$ python -q
>>> import numpy as np
>>> import numpy.linalg as la
>>> np.set_printoptions(suppress=True, linewidth=120)
>>> K = np.loadtxt("out14.csv", delimiter=",")
>>> K
array([[-4.,  2.,  0.,  0.,  0.,  0.,  0.],
       [ 2.,  1.,  2.,  0.,  0.,  0.,  0.],
       [ 0.,  2.,  9.,  2.,  0.,  0.,  0.],
       [ 0.,  0.,  2.,  5.,  2.,  0.,  0.],
       [ 0.,  0.,  0.,  2.,  7.,  2.,  0.],
       [ 0.,  0.,  0.,  0.,  2., -2.,  2.],
       [ 0.,  0.,  0.,  0.,  0.,  2., -3.]])
>>> # symmetric
>>> rng = np.random.default_rng(731401)
>>> M2 = K + rng.integers(-2, 3, (7, 5)) @ rng.integers(-2, 3, (5, 7))
>>> M2
array([[ -4.,   2.,   8.,   7.,   1.,  -3.,  -1.],
       [  1.,   5.,   8.,   5.,  -2.,   2.,  -1.],
       [-11.,  10.,  15.,   0.,  -9.,   1.,   4.],
       [  4.,  -6.,   0.,   6.,   7.,  -4.,  -1.],
       [ -2.,  -4.,  -6., -10.,   3.,   4.,   4.],
       [  3.,  -4.,   1.,  -5.,  -1.,   3.,   3.],
       [  1.,  -2.,  -2.,   3.,   6.,  -5.,  -4.]])
>>> M2 - K
array([[  0.,   0.,   8.,   7.,   1.,  -3.,  -1.],
       [ -1.,   4.,   6.,   5.,  -2.,   2.,  -1.],
       [-11.,   8.,   6.,  -2.,  -9.,   1.,   4.],
       [  4.,  -6.,  -2.,   1.,   5.,  -4.,  -1.],
       [ -2.,  -4.,  -6., -12.,  -4.,   2.,   4.],
       [  3.,  -4.,   1.,  -5.,  -3.,   5.,   1.],
       [  1.,  -2.,  -2.,   3.,   6.,  -7.,  -1.]])
>>> la.matrix_rank(M2 - K, tol=1e-8)
np.int64(5)
>>> np.allclose(M2, M2.T)
False
>>> M2.inv()
Traceback (most recent call last):
  File "<python-input-12>", line 1, in <module>
    M2.inv()
    ^^^^^^
AttributeError: 'numpy.ndarray' object has no attribute 'inv'
>>> (M2 + M2.T) / 2
array([[-4. ,  1.5, -1.5,  5.5, -0.5,  0. ,  0. ],
       [ 1.5,  5. ,  9. , -0.5, -3. , -1. , -1.5],
       [-1.5,  9. , 15. ,  0. , -7.5,  1. ,  1. ],
       [ 5.5, -0.5,  0. ,  6. , -1.5, -4.5,  1. ],
       [-0.5, -3. , -7.5, -1.5,  3. ,  1.5,  5. ],
       [ 0. , -1. ,  1. , -4.5,  1.5,  3. , -1. ],
       [ 0. , -1.5,  1. ,  1. ,  5. , -1. , -4. ]])
>>> assert M2 == M2.T
Traceback (most recent call last):
  File "<python-input-14>", line 1, in <module>
    assert M2 == M2.T
           ^^^^^^^^^^
ValueError: The truth value of an array with more than one element is ambiguous. Use a.any() or a.all()
